In [1]: import numpy as np

In [2]: np.set_printoptions(precision=1, suppress=True, linewidth=140)

In [3]: def tidy(a):
   ...:     return np.round(a, 1) + 0
   ...: 

In [4]: arr = np.load("m.npy")

In [5]: arr
Out[5]: 
array([[ 0, -1, -2,  3,  2],
       [-1,  0, -1, -2,  3],
       [-2, -1,  0, -1, -2],
       [ 3, -2, -1,  0, -1],
       [ 2,  3, -2, -1,  0]])

In [6]: # equal to its transpose

In [7]: tidy(np.linalg.det(arr[::-1]))
Out[7]: np.float64(-560.0)

In [8]: tidy(np.linalg.det(2 * arr)), tidy(np.linalg.det(arr))
Out[8]: (np.float64(-17920.0), np.float64(-560.0))

In [9]: tidy(np.linalg.det(arr.T))
Out[9]: np.float64(-560.0)

In [10]: np.kron(np.eye(2, dtype=int), arr)
Out[10]: 
array([[ 0, -1, -2,  3,  2,  0,  0,  0,  0,  0],
       [-1,  0, -1, -2,  3,  0,  0,  0,  0,  0],
       [-2, -1,  0, -1, -2,  0,  0,  0,  0,  0],
       [ 3, -2, -1,  0, -1,  0,  0,  0,  0,  0],
       [ 2,  3, -2, -1,  0,  0,  0,  0,  0,  0],
       [ 0,  0,  0,  0,  0,  0, -1, -2,  3,  2],
       [ 0,  0,  0,  0,  0, -1,  0, -1, -2,  3],
       [ 0,  0,  0,  0,  0, -2, -1,  0, -1, -2],
       [ 0,  0,  0,  0,  0,  3, -2, -1,  0, -1],
       [ 0,  0,  0,  0,  0,  2,  3, -2, -1,  0]])

In [11]: tidy(np.poly(arr))
Out[11]: array([  1.,   0., -38., -28., 360., 560.])

In [12]: tidy(np.linalg.eigvals(arr).sum().real)
Out[12]: np.float64(0.0)

In [13]: tidy(np.linalg.eigvals(arr))
Out[13]: array([ 4.9,  4.5, -4.5, -2. , -2.9])

In [14]: rng = np.random.default_rng(30)

In [15]: z = rng.permutation(5)

In [16]: z
Out[16]: array([0, 1, 4, 3, 2])

In [17]: M2 = arr[z][:, z]

In [18]: np.trace(M2)
Out[18]: np.int64(0)

In [19]: tidy(np.sort(np.abs(np.linalg.eigvals(M2))))
Out[19]: array([2. , 2.9, 4.5, 4.5, 4.9])

In [20]: np.allclose(M2, arr)
Out[20]: False
